$ ipython --no-banner

In [1]: import numpy as np

In [2]: np.set_printoptions(precision=3, suppress=True, linewidth=160)

In [3]: def rd(a):
   ...:     return np.round(a, 3) + 0
   ...: 

In [4]: mat = np.load("a.npy")

In [5]: mat
Out[5]: 
array([[ 0, -9,  3, -3],
       [ 0,  3, -1,  1],
       [ 0, -3,  1, -1]])

In [6]: np.linalg.cond(mat) > 100
Out[6]: np.True_

In [7]: [round(float(x), 3) for x in np.linalg.svd(mat, compute_uv=False)[:3]]
Out[7]: [11.0, 0.0, 0.0]

In [8]: np.argsort(-np.linalg.norm(mat, axis=0).round(6), kind="stable")[:3]
Out[8]: array([1, 2, 3])

In [9]: E = np.tanh(np.array([[-0.2, -0.8],
   ...:     [-2.2, -0.9],
   ...:     [-1.8, -0.4],
   ...:     [-1.7, 3.6],
   ...:     [0.6, -0.2],
   ...:     [-0.3, 0.5],
   ...:     [1.4, 2.1],
   ...:     [-0.1, 0.6],
   ...:     [0.5, 0.6],
   ...:     [0.1, -1.2],
   ...:     [0.7, -0.3],
   ...:     [0.6, 0.0],
   ...:     [-0.1, 0.8],
   ...:     [-0.6, 3.1],
   ...:     [-0.1, -1.8],
   ...:     [0.2, -1.7],
   ...:     [-0.6, -0.7],
   ...:     [-1.1, 2.2],
   ...:     [-0.1, -1.0],
   ...:     [0.6, 0.6],
   ...:     [0.6, 0.2]]) @ np.array([[0.9, -0.1, -1.6], [0.6, 0.5, -0.4]]))

In [10]: rd(E)
Out[10]: 
array([[-0.578, -0.363,  0.565],
       [-0.987, -0.226,  0.999],
       [-0.953, -0.02 ,  0.995],
       [ 0.558,  0.962,  0.856],
       [ 0.397, -0.159, -0.706],
       [ 0.03 ,  0.273,  0.273],
       [ 0.987,  0.721, -0.996],
       [ 0.264,  0.3  , -0.08 ],
       [ 0.67 ,  0.245, -0.778],
       [-0.558, -0.544,  0.31 ],
       [ 0.422, -0.217, -0.762],
       [ 0.493, -0.06 , -0.744],
       [ 0.371,  0.388, -0.159],
       [ 0.867,  0.923, -0.273],
       [-0.824, -0.711,  0.706],
       [-0.686, -0.701,  0.345],
       [-0.744, -0.282,  0.845],
       [ 0.319,  0.837,  0.706],
       [-0.598, -0.454,  0.508],
       [ 0.716,  0.235, -0.834],
       [ 0.578,  0.04 , -0.778]])

In [11]: labels = E[:, 0] > np.median(E[:, 0])

In [12]: u = E[labels].mean(axis=0) - E[~labels].mean(axis=0)

In [13]: ((E - E.mean(axis=0)) @ u > 0).astype(int)
Out[13]: array([0, 0, 0, 1, 1, 0, 1, 1, 1, 0, 1, 1, 1, 1, 0, 0, 0, 0, 0, 1, 1])

In [14]: np.argsort(-np.abs(u).round(6), kind="stable")
Out[14]: array([0, 2, 1])

In [15]: labels.astype(int)
Out[15]: array([0, 0, 0, 1, 1, 0, 1, 0, 1, 0, 1, 1, 1, 1, 0, 0, 0, 0, 0, 1, 1])

In [16]: q, evecs = np.linalg.qr(E[:, :1])[0], np.linalg.qr(E[:, 1:])[0]

In [17]: sigma = np.linalg.svd(q.T @ evecs, compute_uv=False)

In [18]: (sigma > 0.9).sum()
Out[18]: np.int64(1)

In [19]: Xc = E - E.mean(axis=0)

In [20]: left, sigma, VT = np.linalg.svd(Xc, full_matrices=False)

In [21]: (np.sign(left[:, 0]) == np.sign(left[0, 0])).astype(int)
Out[21]: array([1, 1, 1, 0, 0, 1, 0, 0, 0, 1, 0, 0, 0, 0, 1, 1, 1, 0, 1, 0, 0])

In [22]: np.abs(VT[0]).argmax()
Out[22]: np.int64(0)

In [23]: np.linalg.matrix_rank(Xc)
Out[23]: np.int64(3)
